>>> import numpy as np
>>> import numpy.linalg as la
>>> np.set_printoptions(suppress=True, linewidth=200)
>>> def rd(a):
...     return np.round(a, 2) + 0
... 
>>> X = np.loadtxt("data.csv", delimiter=",")
>>> X
array([[ 1., -1.,  1., -1.,  1., -1.,  1., -1.],
       [ 1.,  1.,  1.,  1., -1., -1., -1., -1.],
       [ 1., -1., -1.,  1., -1.,  1.,  1., -1.]])
>>> B = X / np.sqrt((X ** 2).mean(axis=1, keepdims=True))
>>> B[2]
array([ 1., -1., -1.,  1., -1.,  1.,  1., -1.])
>>> B = np.array([[2, 0, 0],
...     [1, 1, 1],
...     [0, 2, 0],
...     [2, 2, 2],
...     [2, 2, 0],
...     [2, 1, 1],
...     [1, 0, 1],
...     [0, 0, 0]])
>>> la.matrix_rank(np.vstack([X, B.T]))
np.int64(6)
>>> np.vstack([X, B.T]).shape
(6, 8)
>>> la.matrix_rank(X @ B)
np.int64(3)
>>> np.einsum("ik,kj->ji", X, B)
array([[ 0.,  0.,  4.],
       [ 0.,  2., -2.],
       [-3.,  1.,  3.]])
>>> np.einsum("ij->j", X)
array([ 3., -1.,  1.,  1., -1., -1.,  1., -3.])
>>> np.einsum("ik,kj->ij", X, B)
array([[ 0.,  0., -3.],
       [ 0.,  2.,  1.],
       [ 4., -2.,  3.]])
>>> np.einsum("ij,ij->i", X, X)
array([8., 8., 8.])
>>> rng = np.random.default_rng(521341)
>>> B = X + rng.integers(-2, 3, (3, 2)) @ rng.integers(-2, 3, (2, 8))
>>> B
array([[ 5., -1., -1., -5., -1., -1.,  1., -1.],
       [ 1.,  5., -5., -5.,  1.,  3., -5., -5.],
       [ 1., -3.,  2.,  4., -2., -1.,  3.,  1.]])
>>> rd(la.svd(B - X, compute_uv=False))
array([13.56,  5.58,  0.  ])
>>> B - X
array([[ 4.,  0., -2., -4., -2.,  0.,  0.,  0.],
       [ 0.,  4., -6., -6.,  2.,  4., -4., -4.],
       [ 0., -2.,  3.,  3., -1., -2.,  2.,  2.]])
